In [1]: import numpy as np

In [2]: import numpy.linalg as la

In [3]: np.set_printoptions(precision=1, suppress=True, linewidth=120, floatmode="fixed")

In [4]: A = np.load("layer5.npy")

In [5]: A
Out[5]: 
array([[2, 9, 4],
       [9, 2, 9],
       [4, 9, 2]])

In [6]: w, vecs = la.eig(A)

In [7]: print(np.round(A @ vecs[:, 0] - w[0] * vecs[:, 0], 1) + 0)
[0.0 0.0 0.0]

In [8]: np.sort(la.eigvals(A @ A))
Out[8]: array([  4.0,  78.9, 285.1])

In [9]: print(np.sort(la.eigvals(la.inv(A))))
[-0.5 -0.1  0.1]

In [10]: np.sort(la.eigvals(A.T))
Out[10]: array([-8.9, -2.0, 16.9])

In [11]: W0 = np.array([[5.0, 1.0], [1.0, 5.0]])

In [12]: C2 = W0.T @ W0

In [13]: (W0 @ W0.T).shape
Out[13]: (2, 2)

In [14]: print(np.allclose(C2, C2.T))
True

In [15]: print(np.trace(C2), (W0 ** 2).sum())
52.0 52.0

In [16]: print(la.matrix_rank(C2))
2

In [17]: q, r_ = la.qr(W0)

In [18]: np.allclose(r_.T @ r_, W0.T @ W0)
Out[18]: True

In [19]: print(np.round(q.T @ q, 1) + 0)
[[1.0 0.0]
 [0.0 1.0]]

In [20]: np.abs(np.diag(r_))
Out[20]: array([5.1, 4.7])

In [21]: print(q.shape, r_.shape)
(2, 2) (2, 2)

In [22]: q = W0.astype(float).copy()

In [23]: for j in range(2):
    ...:     q[:, j] -= q[:, :j] @ (q[:, :j].T @ q[:, j])
    ...:     q[:, j] /= la.norm(q[:, j])
    ...: 

In [24]: q
Out[24]: 
array([[ 1.0, -0.2],
       [ 0.2,  1.0]])

In [25]: np.round(q.T @ W0, 1) + 0
Out[25]: 
array([[5.1, 2.0],
       [0.0, 4.7]])

In [26]: np.round(q.T @ q, 1) + 0
Out[26]: 
array([[1.0, 0.0],
       [0.0, 1.0]])

In [27]: rng = np.random.default_rng(9381)

In [28]: idx = rng.permutation(2)

In [29]: out = W0[:, idx] * rng.choice([-1, 1], 2)

In [30]: out
Out[30]: 
array([[-5.0, -1.0],
       [-1.0, -5.0]])

In [31]: left, _, Vt = la.svd(W0.T @ out)

In [32]: idx
Out[32]: array([0, 1])

In [33]: np.round(la.lstsq(W0, out)[0], 1) + 0
Out[33]: 
array([[-1.0,  0.0],
       [ 0.0, -1.0]])

In [34]: W = np.array([[1, -1, 1, 3, 2], [0, -2, -1, 0, 2]])

In [35]: b = np.array([1, 2, 3, 0, 0])

In [36]: H = np.maximum(W0 @ W + b, 0)

In [37]: (H > 0).astype(int)
Out[37]: 
array([[1, 0, 1, 1, 1],
       [1, 0, 0, 1, 1]])

In [38]: C = np.array([[8, 3, 1], [9, 8, -3], [9, 4, 3], [9, -1, 2], [-5, -6, 2]])

In [39]: print(H @ C)
[[186.0 -41.0  81.0]
 [-17.0 -69.0  32.0]]

In [40]: feats = np.load("w.npy")

In [41]: feats
Out[41]: 
array([[6.0, 0.0, 0.0, 0.0, 0.0],
       [0.0, 6.0, 5.0, 5.0, 0.0],
       [0.0, 5.0, 6.0, 5.0, 0.0],
       [0.0, 5.0, 5.0, 6.0, 0.0],
       [0.0, 0.0, 0.0, 0.0, 6.0]])

In [42]: w, vecs = la.eig(feats)

In [43]: np.round(feats @ vecs[:, 0] - w[0] * vecs[:, 0], 1) + 0
Out[43]: array([0.0, 0.0, 0.0, 0.0, 0.0])

In [44]: np.sort(la.eigvals(feats.T))
Out[44]: array([ 1.0,  1.0,  6.0,  6.0, 16.0])

In [45]: np.einsum("ij,ji->", feats, feats)
Out[45]: np.float64(330.0)

In [46]: round(float(la.det(2 * feats)), 1), round(float(la.det(feats)), 1)
Out[46]: (18432.0, 576.0)

In [47]: out = feats + rng.integers(-2, 3, (5, 3)) @ rng.integers(-2, 3, (3, 5))

In [48]: print(out)
[[ 7.0  2.0 -1.0  0.0  0.0]
 [ 4.0 12.0  3.0  5.0  1.0]
 [ 9.0 15.0  5.0  7.0  3.0]
 [ 0.0  7.0  3.0 -2.0  3.0]
 [ 1.0  0.0  1.0  0.0  7.0]]

In [49]: print(np.round(la.svd(out - feats, compute_uv=False), 1) + 0)
[16.0  8.9  2.4  0.0  0.0]

In [50]: la.matrix_rank(out - feats, tol=1e-8)
Out[50]: np.int64(3)

In [51]: w, vecs = la.eigh(feats)

In [52]: print(np.abs(vecs[:, -1]).round(6).argmax())
1

In [53]: la.eigvalsh(feats + 2 * np.eye(5))
Out[53]: array([ 3.0,  3.0,  8.0,  8.0, 18.0])

In [54]: print(la.eigvalsh(feats @ feats))
[  1.0   1.0  36.0  36.0 256.0]

In [55]: M = np.load("out14.npy")

In [56]: print(M)
[[1 0 1 2 1]
 [0 1 0 1 2]
 [1 0 1 0 1]
 [2 1 0 1 0]
 [1 2 1 0 1]]

In [57]: vec = np.array([-2, 1, 3, -1, 3])

In [58]: rhs = M @ vec

In [59]: rhs
Out[59]: array([ 2,  6,  4, -4,  6])

In [60]: la.solve(M, rhs + M[:, 1])
Out[60]: array([-2.0,  2.0,  3.0, -1.0,  3.0])

In [61]: np.round(la.solve(M.T, M[1]), 1) + 0
Out[61]: array([0.0, 1.0, 0.0, 0.0, 0.0])

In [62]: print(la.solve(M, -1 * rhs))
[ 2.0 -1.0 -3.0  1.0 -3.0]

In [63]: out = M / np.sqrt((M ** 2).mean(axis=1, keepdims=True))

In [64]: la.matrix_rank(M - M.mean(axis=1, keepdims=True))
Out[64]: np.int64(4)

In [65]: print(la.matrix_rank(out) == la.matrix_rank(M))
True

In [66]: M - M.mean(axis=1, keepdims=True)
Out[66]: 
array([[ 0.0, -1.0,  0.0,  1.0,  0.0],
       [-0.8,  0.2, -0.8,  0.2,  1.2],
       [ 0.4, -0.6,  0.4, -0.6,  0.4],
       [ 1.2,  0.2, -0.8,  0.2, -0.8],
       [ 0.0,  1.0,  0.0, -1.0,  0.0]])

In [67]: F = np.loadtxt("x.csv", delimiter=",")

In [68]: print(F)
[[ 0.7  0.0 -0.7]
 [ 0.0  1.0  0.0]
 [ 0.7  0.0  0.7]]

In [69]: ang = np.radians(90)

In [70]: r_ = np.eye(3)

In [71]: r_[2, 2] = r_[0, 0] = np.cos(ang)

In [72]: r_[2, 0], r_[0, 2] = -np.sin(ang), np.sin(ang)

In [73]: r_.round(1) + 0
Out[73]: 
array([[ 0.0,  0.0,  1.0],
       [ 0.0,  1.0,  0.0],
       [-1.0,  0.0,  0.0]])

In [74]: out = F @ r_.T

In [75]: np.allclose(la.norm(F, axis=1), la.norm(out, axis=1))
Out[75]: True

In [76]: print(round(la.det(r_), 1), np.trace(r_))
1.0 1.0

In [77]: la.svd(F, compute_uv=False), la.svd(out, compute_uv=False)
Out[77]: (array([1.0, 1.0, 1.0]), array([1.0, 1.0, 1.0]))

In [78]: np.abs(out - F).max(axis=0)
Out[78]: array([1.4, 0.0, 1.4])

In [79]: np.allclose(F @ F.T, out @ out.T)
Out[79]: True

In [80]: vec = np.array([-1, 2, -3])

In [81]: np.abs(la.eigvals(F))
Out[81]: array([1.0, 1.0, 1.0])

In [82]: F.T @ (F @ vec)
Out[82]: array([-1.0,  2.0, -3.0])
